>>> import numpy as np
>>> np.set_printoptions(precision=2, suppress=True, linewidth=120, legacy="1.25")
>>> feats = np.load("mat.npy")
>>> feats
array([[0.25, 0.25, 0.12, 0.25, 0.12, 0.  ],
       [0.11, 0.11, 0.11, 0.22, 0.11, 0.33],
       [0.19, 0.19, 0.19, 0.19, 0.12, 0.12],
       [0.18, 0.  , 0.09, 0.27, 0.18, 0.27],
       [0.14, 0.14, 0.14, 0.21, 0.29, 0.07],
       [0.18, 0.18, 0.18, 0.06, 0.18, 0.24]])
>>> M2 = np.linalg.inv(feats)
>>> np.round(np.linalg.inv(M2), 2) + 0
array([[0.25, 0.25, 0.12, 0.25, 0.12, 0.  ],
       [0.11, 0.11, 0.11, 0.22, 0.11, 0.33],
       [0.19, 0.19, 0.19, 0.19, 0.12, 0.12],
       [0.18, 0.  , 0.09, 0.27, 0.18, 0.27],
       [0.14, 0.14, 0.14, 0.21, 0.29, 0.07],
       [0.18, 0.18, 0.18, 0.06, 0.18, 0.24]])
>>> print(np.allclose(M2, feats.T))
False
>>> print(np.round(np.linalg.cond(feats), 2))
21.7
>>> x0 = np.array([-1, 2, 2, -3, 0, 4])
>>> y = feats @ x0
>>> y
array([-0.25,  1.  ,  0.5 ,  0.27,  0.07,  1.29])
>>> np.round(np.linalg.solve(feats, y), 2) + 0
array([-1.,  2.,  2., -3.,  0.,  4.])
>>> np.round(np.linalg.solve(feats, -3 * y), 2) + 0
array([  3.,  -6.,  -6.,   9.,   0., -12.])
>>> def softmax(z):
...     e = np.exp(z - z.max(axis=-1, keepdims=True))
...     return e / e.sum(axis=-1, keepdims=True)
... 
>>> softmax(10 * feats[3])
array([0.13, 0.02, 0.05, 0.33, 0.13, 0.33])
>>> att = feats @ feats.T / np.sqrt(6)
>>> print(softmax(att).round(6).argmax(axis=1))
[0 1 0 3 4 5]
>>> softmax(att)[3] @ feats
array([0.17, 0.14, 0.14, 0.2 , 0.17, 0.17])
>>> softmax(att)
array([[0.17, 0.16, 0.17, 0.17, 0.17, 0.17],
       [0.16, 0.17, 0.17, 0.17, 0.17, 0.17],
       [0.17, 0.17, 0.17, 0.17, 0.17, 0.17],
       [0.16, 0.17, 0.17, 0.17, 0.17, 0.17],
       [0.17, 0.17, 0.17, 0.17, 0.17, 0.17],
       [0.17, 0.17, 0.17, 0.17, 0.17, 0.17]])
